In [1]: import numpy as np

In [2]: np.set_printoptions(precision=2, suppress=True, linewidth=100)

In [3]: M = np.load("sample13.npy")

In [4]: print(M)
[[ 6  1 -2]
 [ 1  7  2]
 [ 1 -3  1]]

In [5]: x = np.array([0, 2, 0])

In [6]: rhs = M @ x

In [7]: rhs
Out[7]: array([ 2, 14, -6])

In [8]: np.round(np.linalg.solve(M.T, M[0]), 2) + 0
Out[8]: array([1., 0., 0.])

In [9]: np.round(np.linalg.solve(M, rhs + M[:, 0]), 2) + 0
Out[9]: array([1., 2., 0.])

In [10]: np.round(np.linalg.solve(M, rhs), 2) + 0
Out[10]: array([0., 2., 0.])

In [11]: print(np.round(np.linalg.solve(M, M[:, 1]), 2) + 0)
[0. 1. 0.]

In [12]: hat = np.triu(np.array([[2, -1, -1], [1, 0, 0], [-2, -1, 0]]), 1) + np.eye(3)

In [13]: other = hat @ M @ np.linalg.inv(hat)

In [14]: np.linalg.matrix_rank(other)
Out[14]: np.int64(3)

In [15]: print(np.poly(other))
[  1. -14.  62. -99.]

In [16]: round(np.linalg.det(other), 2)
Out[16]: np.float64(99.0)

In [17]: print(np.trace(other), np.trace(M))
14.0 14

In [18]: hat @ M - M @ hat
Out[18]: 
array([[-2.,  2.,  3.],
       [ 0.,  1.,  1.],
       [ 0.,  1.,  1.]])

In [19]: rng = np.random.default_rng(80694)

In [20]: labels = rng.permutation(3)

In [21]: print(labels)
[1 0 2]

In [22]: other = M[labels][:, labels]

In [23]: np.allclose(other, M)
Out[23]: False

In [24]: round(np.linalg.det(other), 2), round(float(np.linalg.det(M[labels])), 2)
Out[24]: (np.float64(99.0), -99.0)

In [25]: left, sv, vt = np.linalg.svd(M, full_matrices=False)

In [26]: np.round(left.T @ left, 2) + 0
Out[26]: 
array([[1., 0., 0.],
       [0., 1., 0.],
       [0., 0., 1.]])

In [27]: print(np.cumsum(sv ** 2) / np.sum(sv ** 2))
[0.6  0.96 1.  ]

In [28]: print(np.round(vt @ vt.T, 2) + 0)
[[1. 0. 0.]
 [0. 1. 0.]
 [0. 0. 1.]]

In [29]: (sv > 1e-8).sum()
Out[29]: np.int64(3)

In [30]: sv / sv[0]
Out[30]: array([1.  , 0.78, 0.25])

In [31]: sv
Out[31]: array([7.97, 6.2 , 2.  ])

In [32]: np.allclose(left * sv @ vt, M)
Out[32]: True

In [33]: F = np.loadtxt("run15.csv", delimiter=",")

In [34]: F
Out[34]: 
array([[ 0.53, -0.25, -0.47, -0.47, -0.47],
       [-0.25,  0.87, -0.25, -0.25, -0.25],
       [-0.47, -0.25,  0.53, -0.47, -0.47],
       [-0.47, -0.25, -0.47,  0.53, -0.47],
       [-0.47, -0.25, -0.47, -0.47,  0.53]])

In [35]: np.all(np.linalg.eigvalsh(F) > 0)
Out[35]: np.False_

In [36]: G = F.T @ F

In [37]: np.trace(G), (F ** 2).sum()
Out[37]: (np.float64(5.0), np.float64(5.0))

In [38]: (F @ F.T).shape
Out[38]: (5, 5)

In [39]: np.linalg.eigvalsh(G)[::-1]
Out[39]: array([1., 1., 1., 1., 1.])

In [40]: r0, v = F[4], F[3]

In [41]: print(r0 @ v)
0.0

In [42]: print(round(r0 @ r0, 2))
1.0

In [43]: pr = (r0 @ v) / (r0 @ r0) * r0

In [44]: round(np.linalg.norm(r0 + v) ** 2 + np.linalg.norm(r0 - v) ** 2, 2)
Out[44]: np.float64(4.0)

In [45]: v - pr
Out[45]: array([-0.47, -0.25, -0.47,  0.53, -0.47])

In [46]: pr
Out[46]: array([-0., -0., -0., -0.,  0.])

In [47]: def softmax(z):
    ...:     e = np.exp(z - z.max(axis=-1, keepdims=True))
    ...:     return e / e.sum(axis=-1, keepdims=True)
    ...: 

In [48]: softmax(F[0])
Out[48]: array([0.39, 0.18, 0.14, 0.14, 0.14])

In [49]: scores = F @ F.T / np.sqrt(5)

In [50]: print(softmax(scores)[0] @ F)
[-0.15 -0.05 -0.25 -0.25 -0.25]

In [51]: print(softmax(scores))
[[0.28 0.18 0.18 0.18 0.18]
 [0.18 0.28 0.18 0.18 0.18]
 [0.18 0.18 0.28 0.18 0.18]
 [0.18 0.18 0.18 0.28 0.18]
 [0.18 0.18 0.18 0.18 0.28]]

In [52]: np.einsum("ij,ji->", F, F)
Out[52]: np.float64(5.0)

In [53]: X = np.loadtxt("dump.csv", delimiter=",")

In [54]: print(X)
[[ 5.  6.  7.  8.  9. 10.]
 [11. 12. 13. 14. 15. 16.]
 [17. 18. 19. 20. 21. 22.]
 [23. 24. 25. 26. 27. 28.]]

In [55]: left, sv, vt = np.linalg.svd(X)

In [56]: V = vt[:(sv > 1e-8).sum()]

In [57]: x = X[0] + 4 * X[3] + rng.integers(2) * np.eye(6)[5]

In [58]: x
Out[58]: array([ 97., 102., 107., 112., 117., 123.])

In [59]: np.diag(V.T @ V)
Out[59]: array([0.52, 0.3 , 0.18, 0.18, 0.3 , 0.52])

In [60]: T = np.stack([X, 2 * X, X[::-1]])

In [61]: T.shape
Out[61]: (3, 4, 6)

In [62]: print(np.linalg.matrix_rank(T))
[2 2 2]

In [63]: np.linalg.norm(T, axis=(1, 2))
Out[63]: array([ 87.66, 175.32,  87.66])

In [64]: x = np.array([5, 1, -4, 3, 3, -5])

In [65]: h1 = np.maximum(X @ x, 0)

In [66]: print(np.maximum(X @ x, 0) - np.maximum(-X @ x, 0))
[ 4. 22. 40. 58.]

In [67]: K = np.loadtxt("w.csv", delimiter=",")

In [68]: K
Out[68]: 
array([[ 3.25, -3.34,  3.62, -2.  ],
       [-0.65,  0.61, -2.38, -0.51],
       [ 2.41, -2.38,  2.1 , -1.83],
       [-0.6 ,  0.59, -2.38, -0.44],
       [ 0.86, -0.93,  5.45,  1.71],
       [-1.77,  1.82, -7.24, -1.52],
       [-1.72,  1.72, -7.2 , -1.53],
       [-2.7 ,  2.71, -5.08,  0.63],
       [-1.44,  1.52, -4.09, -0.28],
       [ 0.96, -0.9 , -2.16, -2.17],
       [ 1.49, -1.52,  0.25, -1.61],
       [-3.33,  3.32, -3.73,  1.98],
       [-0.61,  0.52,  1.44,  1.5 ],
       [ 1.49, -1.43,  0.18, -1.6 ],
       [ 2.39, -2.48,  5.98,  0.09],
       [-0.38,  0.28, -3.19, -1.09],
       [-1.81,  1.75, -3.44,  0.42],
       [ 2.35, -2.45,  5.84,  0.1 ],
       [-2.71,  2.66, -1.24,  2.47],
       [-2.09,  2.1 , -6.48, -0.85],
       [-1.79,  1.81, -7.22, -1.51],
       [-2.14,  2.13, -6.44, -0.74],
       [ 0.32, -0.23,  3.14,  1.2 ],
       [-0.03,  0.  , -3.72, -1.92],
       [-0.63,  0.55,  1.47,  1.34],
       [ 1.78, -1.72,  7.17,  1.48],
       [ 0.91, -0.89,  5.48,  1.64],
       [-0.93,  0.83, -5.53, -1.82],
       [-1.45,  1.46, -4.08, -0.26],
       [ 0.36, -0.35, -0.78, -0.62],
       [ 0.34, -0.31, -0.78, -0.8 ],
       [-3.61,  3.55, -3.02,  2.65]])

In [69]: Q, Rm = np.linalg.qr(K)

In [70]: Rm
Out[70]: 
array([[-10.25,  10.25, -19.3 ,   2.34],
       [  0.  ,   0.33,  -2.19,  -0.93],
       [  0.  ,   0.  ,  15.58,   7.72],
       [  0.  ,   0.  ,   0.  ,  -0.36]])

In [71]: np.trace(Q @ Q.T)
Out[71]: np.float64(4.0)

In [72]: np.allclose(Rm.T @ Rm, K.T @ K)
Out[72]: True

In [73]: round(float(abs(Rm[0, 0])), 2), round(np.linalg.norm(K[:, 0]), 2)
Out[73]: (10.25, np.float64(10.25))

In [74]: np.round(Q @ Rm, 2) + 0
Out[74]: 
array([[ 3.25, -3.34,  3.62, -2.  ],
       [-0.65,  0.61, -2.38, -0.51],
       [ 2.41, -2.38,  2.1 , -1.83],
       [-0.6 ,  0.59, -2.38, -0.44],
       [ 0.86, -0.93,  5.45,  1.71],
       [-1.77,  1.82, -7.24, -1.52],
       [-1.72,  1.72, -7.2 , -1.53],
       [-2.7 ,  2.71, -5.08,  0.63],
       [-1.44,  1.52, -4.09, -0.28],
       [ 0.96, -0.9 , -2.16, -2.17],
       [ 1.49, -1.52,  0.25, -1.61],
       [-3.33,  3.32, -3.73,  1.98],
       [-0.61,  0.52,  1.44,  1.5 ],
       [ 1.49, -1.43,  0.18, -1.6 ],
       [ 2.39, -2.48,  5.98,  0.09],
       [-0.38,  0.28, -3.19, -1.09],
       [-1.81,  1.75, -3.44,  0.42],
       [ 2.35, -2.45,  5.84,  0.1 ],
       [-2.71,  2.66, -1.24,  2.47],
       [-2.09,  2.1 , -6.48, -0.85],
       [-1.79,  1.81, -7.22, -1.51],
       [-2.14,  2.13, -6.44, -0.74],
       [ 0.32, -0.23,  3.14,  1.2 ],
       [-0.03,  0.  , -3.72, -1.92],
       [-0.63,  0.55,  1.47,  1.34],
       [ 1.78, -1.72,  7.17,  1.48],
       [ 0.91, -0.89,  5.48,  1.64],
       [-0.93,  0.83, -5.53, -1.82],
       [-1.45,  1.46, -4.08, -0.26],
       [ 0.36, -0.35, -0.78, -0.62],
       [ 0.34, -0.31, -0.78, -0.8 ],
       [-3.61,  3.55, -3.02,  2.65]])

In [75]: hat = K @ np.linalg.solve(K.T @ K, K.T)

In [76]: np.allclose(hat @ hat, hat)
Out[76]: True

In [77]: round(np.trace(hat), 2)
Out[77]: np.float64(4.0)

In [78]: print(np.round(np.linalg.eigvalsh(hat), 2) + 0)
[0. 0. 0. 0. 0. 0. 0. 0. 0. 0. 0. 0. 0. 0. 0. 0. 0. 0. 0. 0. 0. 0. 0. 0. 0. 0. 0. 0. 1. 1. 1. 1.]

In [79]: left, sv, vt = np.linalg.svd(K)

In [80]: print(sv)
[27.68 11.39  0.26  0.23]

In [81]: np.argmax(sv[:-1] / (sv[1:] + 1e-6)) + 1
Out[81]: np.int64(2)

In [82]: other = left[:, :2] @ np.diag(sv[:2]) @ vt[:2]

In [83]: print(np.linalg.matrix_rank(K, rtol=0.05))
2

In [84]: print(np.round(np.linalg.norm(K - other, 2), 2), round(float(sv[2]), 2))
0.26 0.26

In [85]: round(float(np.linalg.norm(K - other) / np.linalg.norm(K)), 2)
Out[85]: 0.01

In [86]: cen = (K - K.mean(axis=0)) / K.std(axis=0)

In [87]: np.argwhere(np.abs(cen) > 2)
Out[87]: 
array([[0, 0],
       [0, 1]])

In [88]: print(cen.std(axis=0))
[1. 1. 1. 1.]

In [89]: c = np.linalg.lstsq(np.delete(cen, 2, axis=1), cen[:, 2])[0]

In [90]: np.abs(c).argmax()
Out[90]: np.int64(2)

In [91]: W0 = np.load("out13.npy")

In [92]: W0
Out[92]: 
array([[ 1.,  0.,  0.,  0.,  0.],
       [ 0.,  1.,  0.,  0.,  0.],
       [ 0.,  0.,  1.,  0.,  0.],
       [ 0.,  0.,  0., -1.,  0.],
       [ 0.,  0.,  0.,  0., -1.]])

In [93]: G = W0.T @ W0

In [94]: np.diag(G)
Out[94]: array([1., 1., 1., 1., 1.])

In [95]: np.linalg.svd(W0, compute_uv=False) ** 2
Out[95]: array([1., 1., 1., 1., 1.])

In [96]: np.linalg.matrix_rank(G)
Out[96]: np.int64(5)

In [97]: (W0 @ W0.T).shape
Out[97]: (5, 5)

In [98]: print(G)
[[1. 0. 0. 0. 0.]
 [0. 1. 0. 0. 0.]
 [0. 0. 1. 0. 0.]
 [0. 0. 0. 1. 0.]
 [0. 0. 0. 0. 1.]]

In [99]: np.einsum("ij,ji->", W0, W0)
Out[99]: np.float64(5.0)

In [100]: round(float(np.linalg.eigvals(W0).sum().real), 2)
Out[100]: 1.0

In [101]: print(np.round(np.linalg.det(2 * W0), 2), np.round(np.linalg.det(W0), 2))
32.0 1.0

In [102]: np.kron(np.eye(2, dtype=int), W0)
Out[102]: 
array([[ 1.,  0.,  0.,  0.,  0.,  0.,  0.,  0.,  0.,  0.],
       [ 0.,  1.,  0.,  0.,  0.,  0.,  0.,  0.,  0.,  0.],
       [ 0.,  0.,  1.,  0.,  0.,  0.,  0.,  0.,  0.,  0.],
       [ 0.,  0.,  0., -1.,  0.,  0.,  0.,  0., -0.,  0.],
       [ 0.,  0.,  0.,  0., -1.,  0.,  0.,  0.,  0., -0.],
       [ 0.,  0.,  0.,  0.,  0.,  1.,  0.,  0.,  0.,  0.],
       [ 0.,  0.,  0.,  0.,  0.,  0.,  1.,  0.,  0.,  0.],
       [ 0.,  0.,  0.,  0.,  0.,  0.,  0.,  1.,  0.,  0.],
       [ 0.,  0.,  0., -0.,  0.,  0.,  0.,  0., -1.,  0.],
       [ 0.,  0.,  0.,  0., -0.,  0.,  0.,  0.,  0., -1.]])

In [103]: np.linalg.eigvals(W0)
Out[103]: array([ 1.,  1.,  1., -1., -1.])

In [104]: np.einsum("ii->", W0)
Out[104]: np.float64(1.0)

In [105]: ev, V = np.linalg.eigh(W0)

In [106]: x = np.array([1, 1, 0, 3, 0])

In [107]: np.abs(W0).sum(axis=1).max(), np.abs(ev).max()
Out[107]: (np.float64(1.0), np.float64(1.0))

In [108]: np.linalg.eigvalsh(W0[1:, 1:])
Out[108]: array([-1., -1.,  1.,  1.])

In [109]: V * np.abs(ev) @ V.T
Out[109]: 
array([[1., 0., 0., 0., 0.],
       [0., 1., 0., 0., 0.],
       [0., 0., 1., 0., 0.],
       [0., 0., 0., 1., 0.],
       [0., 0., 0., 0., 1.]])

In [110]: ev, V = np.linalg.eigh(W0)

In [111]: np.linalg.eigvalsh(W0 + 2 * np.eye(5))
Out[111]: array([1., 1., 3., 3., 3.])

In [112]: V.T @ W0 @ V
Out[112]: 
array([[-1.,  0.,  0.,  0.,  0.],
       [ 0., -1.,  0.,  0.,  0.],
       [ 0.,  0.,  1.,  0.,  0.],
       [ 0.,  0.,  0.,  1.,  0.],
       [ 0.,  0.,  0.,  0.,  1.]])

In [113]: np.unique(ev.round(6) + 0, return_counts=True)[1]
Out[113]: array([2, 3])

In [114]: data = np.loadtxt("a.csv", delimiter=",")

In [115]: data
Out[115]: 
array([[33., -2.,  2.,  1.,  3.,  2.],
       [ 0., 27., -3., -1.,  2.,  3.],
       [-1.,  0., 28.,  2.,  2., -3.],
       [ 2.,  2.,  0., 27.,  3.,  0.],
       [-3.,  1.,  3., -1., 17., -2.],
       [ 2., -1., -3., -1.,  0.,  8.]])

In [116]: other = np.linalg.inv(data)

In [117]: np.round(np.linalg.det(data) * np.linalg.det(other), 2)
Out[117]: np.float64(1.0)

In [118]: (np.abs(other) > 1e-9).astype(int)
Out[118]: 
array([[1, 1, 1, 1, 1, 1],
       [1, 1, 1, 1, 1, 1],
       [1, 1, 1, 1, 1, 1],
       [1, 1, 1, 1, 1, 1],
       [1, 1, 1, 1, 1, 1],
       [1, 1, 1, 1, 1, 1]])

In [119]: np.round(np.linalg.inv(other), 2) + 0
Out[119]: 
array([[33., -2.,  2.,  1.,  3.,  2.],
       [ 0., 27., -3., -1.,  2.,  3.],
       [-1.,  0., 28.,  2.,  2., -3.],
       [ 2.,  2.,  0., 27.,  3.,  0.],
       [-3.,  1.,  3., -1., 17., -2.],
       [ 2., -1., -3., -1.,  0.,  8.]])

In [120]: np.round(np.linalg.slogdet(data)[0], 2)
Out[120]: np.float64(1.0)

In [121]: np.round(data @ other, 2) + 0
Out[121]: 
array([[1., 0., 0., 0., 0., 0.],
       [0., 1., 0., 0., 0., 0.],
       [0., 0., 1., 0., 0., 0.],
       [0., 0., 0., 1., 0., 0.],
       [0., 0., 0., 0., 1., 0.],
       [0., 0., 0., 0., 0., 1.]])

In [122]: other.round(2) + 0
Out[122]: 
array([[ 0.03,  0.  ,  0.  ,  0.  , -0.01, -0.01],
       [ 0.  ,  0.04,  0.  ,  0.  ,  0.  , -0.01],
       [ 0.  ,  0.  ,  0.04,  0.  ,  0.  ,  0.01],
       [ 0.  ,  0.  ,  0.  ,  0.04, -0.01,  0.  ],
       [ 0.  ,  0.  , -0.01,  0.  ,  0.06,  0.01],
       [-0.01,  0.  ,  0.02,  0.  ,  0.  ,  0.13]])
